$ ipython --no-banner

In [1]: import numpy as np

In [2]: np.set_printoptions(precision=2, suppress=True, linewidth=100)

In [3]: X = np.array([[-2, -2, -2, -2],
   ...:     [-2, -4, -4, -4],
   ...:     [-2, -4, -6, -6],
   ...:     [-2, -4, -6, -8]])

In [4]: rng = np.random.default_rng(5266)

In [5]: idx = rng.permutation(4)

In [6]: out = X[:, idx] * rng.choice([-1, 1], 4)

In [7]: print(out)
[[-2 -2 -2  2]
 [-2 -4 -4  4]
 [-2 -6 -6  4]
 [-2 -6 -8  4]]

In [8]: U, _, VT = np.linalg.svd(X.T @ out)

In [9]: print(np.round(U @ VT, 2) + 0)
[[ 1.  0.  0.  0.]
 [ 0.  0.  0. -1.]
 [ 0.  1.  0.  0.]
 [ 0.  0.  1.  0.]]

In [10]: print(idx)
[0 2 3 1]

In [11]: print(np.round(np.linalg.lstsq(X, out)[0], 2) + 0)
[[ 1.  0.  0.  0.]
 [ 0.  0.  0. -1.]
 [ 0.  1.  0.  0.]
 [ 0.  0.  1.  0.]]

In [12]: print(round(np.linalg.det(out), 2))
-16.0

In [13]: print(np.round(np.abs(np.linalg.eigvals(out)).max(), 2))
4.78

In [14]: print(np.allclose(out @ out.T, out.T @ out))
False

In [15]: print(np.linalg.matrix_power(out, 4))
[[  80   32  -64  -96]
 [  96  -16 -160  -96]
 [ 416  448   80 -608]
 [ 640  800  288 -976]]

In [16]: print(np.trace(out))
-8

In [17]: print(np.sort(np.abs(np.linalg.eigvals(out))))
[0.73 0.96 4.78 4.78]

In [18]: print(round(np.linalg.eigvalsh(X).min(), 2))
-16.58

In [19]: out = X + rng.integers(-2, 3, (4, 1)) @ rng.integers(-2, 3, (1, 4))

In [20]: print(out)
[[ 0  2 -6 -2]
 [-4 -8  0 -4]
 [-4 -8 -2 -6]
 [-3 -6 -4 -8]]

In [21]: print(out - X)
[[ 2  4 -4  0]
 [-2 -4  4  0]
 [-2 -4  4  0]
 [-1 -2  2  0]]

In [22]: x0 = np.array([0, 3, 1, 3])

In [23]: target = out @ x0

In [24]: print(target)
[ -6 -36 -44 -46]

In [25]: print(np.linalg.solve(out, -1 * target))
[-0. -3. -1. -3.]

In [26]: print(np.round(np.linalg.solve(out.T, out[0]), 2) + 0)
[1. 0. 0. 0.]

In [27]: out = np.array([[3, 3], [2, 2]])

In [28]: cent = np.array([[0, 3], [1, 1]])

In [29]: feats = np.block([[out, np.array([[-5, 1], [1, -4]])], [np.zeros((2, 2)), cent]])

In [30]: print(feats)
[[ 3.  3. -5.  1.]
 [ 2.  2.  1. -4.]
 [ 0.  0.  0.  3.]
 [ 0.  0.  1.  1.]]

In [31]: # columns 0 and 1 are equal

In [32]: U, sigma, VT = np.linalg.svd(feats)

In [33]: vecs = VT[:(sigma > 1e-8).sum()]

In [34]: x0 = feats[2] + 2 * feats[0] + rng.integers(2) * np.eye(4)[1]

In [35]: print(x0)
[  6.   7. -10.   5.]

In [36]: print(np.linalg.matrix_rank(np.vstack([feats, x0])))
4

In [37]: print(np.round(vecs.T @ vecs, 2) + 0)
[[0.5 0.5 0.  0. ]
 [0.5 0.5 0.  0. ]
 [0.  0.  1.  0. ]
 [0.  0.  0.  1. ]]

In [38]: print(np.diag(vecs.T @ vecs))
[0.5 0.5 1.  1. ]

In [39]: print(np.linalg.lstsq(feats[:-1].T, feats[-1])[2])
3

In [40]: print(np.abs(np.diag(np.linalg.qr(feats)[1])) > 1e-9)
[ True False  True  True]

In [41]: print(np.round(feats @ np.linalg.pinv(feats) @ feats, 2) + 0)
[[ 3.  3. -5.  1.]
 [ 2.  2.  1. -4.]
 [ 0.  0.  0.  3.]
 [ 0.  0.  1.  1.]]
